% ipython --no-banner

In [1]: import numpy as np

In [2]: np.set_printoptions(suppress=True, linewidth=200)

In [3]: m1 = np.load("case5.npy")

In [4]: m1
Out[4]: 
array([[ 2.5, -0.5,  5.2],
       [ 0.5,  1.3,  0.3],
       [-0.2, -0.4, -0.9],
       [ 0.7, -1.3,  1.5],
       [-0.9, -0.5, -2. ],
       [ 0.9,  1.7,  2. ],
       [-2.4,  0.1, -5. ],
       [ 0. , -0.1,  0.4],
       [-0.2,  0.2,  0.2],
       [-0.8, -1.3, -1.8],
       [-0.2,  0. , -0.6],
       [-0.1, -0.1, -0.4],
       [ 0.8,  1. ,  1.5],
       [ 1. ,  0.2,  2.3],
       [-1. ,  0.2, -2.5]])

In [5]: G = np.cov(m1, rowvar=False)

In [6]: np.round(np.corrcoef(m1.T), 1)
Out[6]: 
array([[1. , 0.2, 1. ],
       [0.2, 1. , 0.1],
       [1. , 0.1, 1. ]])

In [7]: np.argwhere(np.triu(np.abs(np.corrcoef(m1.T)) > 0.8, 1))
Out[7]: array([[0, 2]])

In [8]: np.median(m1, axis=0)
Out[8]: array([-0.1,  0. ,  0.2])

In [9]: f = np.array([0, 0, 2, 1, 2, 0]) + 0.5

In [10]: J = np.eye(6) - 2 * np.outer(f, f) / (f @ f)

In [11]: J.round(1) + 0
Out[11]: 
array([[ 1. ,  0. , -0.2, -0.1, -0.2,  0. ],
       [ 0. ,  1. , -0.2, -0.1, -0.2,  0. ],
       [-0.2, -0.2,  0.2, -0.5, -0.8, -0.2],
       [-0.1, -0.1, -0.5,  0.7, -0.5, -0.1],
       [-0.2, -0.2, -0.8, -0.5,  0.2, -0.2],
       [ 0. ,  0. , -0.2, -0.1, -0.2,  1. ]])

In [12]: x = np.array([1, -3, -5, 3, 0, -4])

In [13]: h1 = np.maximum(J @ x, 0)

In [14]: np.round(J.T @ h1, 1)
Out[14]: array([ 0.6, -1.1, -5.6,  1.8, -2.1, -1.1])

In [15]: np.round(J * (h1 > 1e-9)[:, None], 1) + 0
Out[15]: 
array([[ 1. ,  0. , -0.2, -0.1, -0.2,  0. ],
       [ 0. ,  0. ,  0. ,  0. ,  0. ,  0. ],
       [ 0. ,  0. ,  0. ,  0. ,  0. ,  0. ],
       [-0.1, -0.1, -0.5,  0.7, -0.5, -0.1],
       [-0.2, -0.2, -0.8, -0.5,  0.2, -0.2],
       [ 0. ,  0. ,  0. ,  0. ,  0. ,  0. ]])

In [16]: h1.round(1)
Out[16]: array([1.7, 0. , 0. , 5.1, 3.5, 0. ])

In [17]: np.flatnonzero(h1 > 1e-9)
Out[17]: array([0, 3, 4])

In [18]: np.count_nonzero(J)
Out[18]: np.int64(36)

In [19]: print(round(np.abs(J).max(), 1))
1.0

In [20]: J[:, 6]
---------------------------------------------------------------------------
IndexError                                Traceback (most recent call last)
Cell In[20], line 1
----> 1 J[:, 6]

IndexError: index 6 is out of bounds for axis 1 with size 6

In [21]: print(np.round(J.mean(axis=0), 1))
[ 0.1  0.1 -0.3 -0.1 -0.3  0.1]

In [22]: J[6]
---------------------------------------------------------------------------
IndexError                                Traceback (most recent call last)
Cell In[22], line 1
----> 1 J[6]

IndexError: index 6 is out of bounds for axis 0 with size 6

In [23]: np.round(J - J[0], 1)
Out[23]: 
array([[ 0. ,  0. ,  0. ,  0. ,  0. ,  0. ],
       [-1. ,  1. ,  0. ,  0. ,  0. ,  0. ],
       [-1.1, -0.1,  0.4, -0.4, -0.6, -0.1],
       [-1.1, -0.1, -0.3,  0.8, -0.3, -0.1],
       [-1.1, -0.1, -0.6, -0.4,  0.4, -0.1],
       [-1. ,  0. ,  0. ,  0. ,  0. ,  1. ]])
